$ python -q
>>> import numpy as np
>>> from numpy import linalg as LA
>>> np.set_printoptions(suppress=True, linewidth=100)
>>> def rnd(a):
...     return np.round(a, 1) + 0
... 
>>> W0 = np.load("data.npy")
>>> W0
array([[ 5, -5, -1,  3, -4,  5,  2,  4, -2,  3, -2, -4],
       [ 0,  2, -1,  5,  5,  3, -5,  0,  5, -3,  2,  4],
       [ 0,  0, -4, -1,  3, -3, -5,  4, -4, -3,  0,  1],
       [ 0,  0,  0, -5,  2,  3,  2,  2,  1,  1, -1,  1],
       [ 0,  0,  0,  0,  4,  5, -5, -1,  4,  3,  4,  1],
       [ 0,  0,  0,  0,  0,  4,  3,  2, -4, -5,  3, -5],
       [ 0,  0,  0,  0,  0,  0, -3,  5,  0,  1, -3,  2],
       [ 0,  0,  0,  0,  0,  0,  0,  3,  3, -2,  1,  2],
       [ 0,  0,  0,  0,  0,  0,  0,  0, -1, -3, -4, -3],
       [ 0,  0,  0,  0,  0,  0,  0,  0,  0,  5,  5, -4],
       [ 0,  0,  0,  0,  0,  0,  0,  0,  0,  0,  0,  0],
       [ 0,  0,  0,  0,  0,  0,  0,  0,  0,  0,  0,  4]])
>>> def softmax(z):
...     e = np.exp(z - z.max(axis=-1, keepdims=True))
...     return e / e.sum(axis=-1, keepdims=True)
... 
>>> rnd(softmax(W0[6]))
array([0. , 0. , 0. , 0. , 0. , 0. , 0. , 0.9, 0. , 0. , 0. , 0. ])
>>> scores = W0 @ W0.T / np.sqrt(12)
>>> rnd(softmax(scores + np.triu(np.full(scores.shape, -np.inf), 1)))
array([[1. , 0. , 0. , 0. , 0. , 0. , 0. , 0. , 0. , 0. , 0. , 0. ],
       [0. , 1. , 0. , 0. , 0. , 0. , 0. , 0. , 0. , 0. , 0. , 0. ],
       [0. , 0. , 1. , 0. , 0. , 0. , 0. , 0. , 0. , 0. , 0. , 0. ],
       [0. , 0. , 0. , 1. , 0. , 0. , 0. , 0. , 0. , 0. , 0. , 0. ],
       [0. , 0. , 0. , 0. , 1. , 0. , 0. , 0. , 0. , 0. , 0. , 0. ],
       [0. , 0. , 0. , 0. , 0. , 1. , 0. , 0. , 0. , 0. , 0. , 0. ],
       [0. , 0. , 0. , 0. , 0. , 0. , 1. , 0. , 0. , 0. , 0. , 0. ],
       [0. , 0.8, 0. , 0. , 0. , 0. , 0. , 0.2, 0. , 0. , 0. , 0. ],
       [0. , 0. , 0. , 0. , 0. , 0. , 0. , 0. , 1. , 0. , 0. , 0. ],
       [0. , 0. , 0. , 0. , 0. , 0. , 0. , 0. , 0. , 1. , 0. , 0. ],
       [0.1, 0.1, 0.1, 0.1, 0.1, 0.1, 0.1, 0.1, 0.1, 0.1, 0.1, 0. ],
       [0. , 0.4, 0. , 0. , 0. , 0. , 0. , 0. , 0. , 0. , 0. , 0.4]])
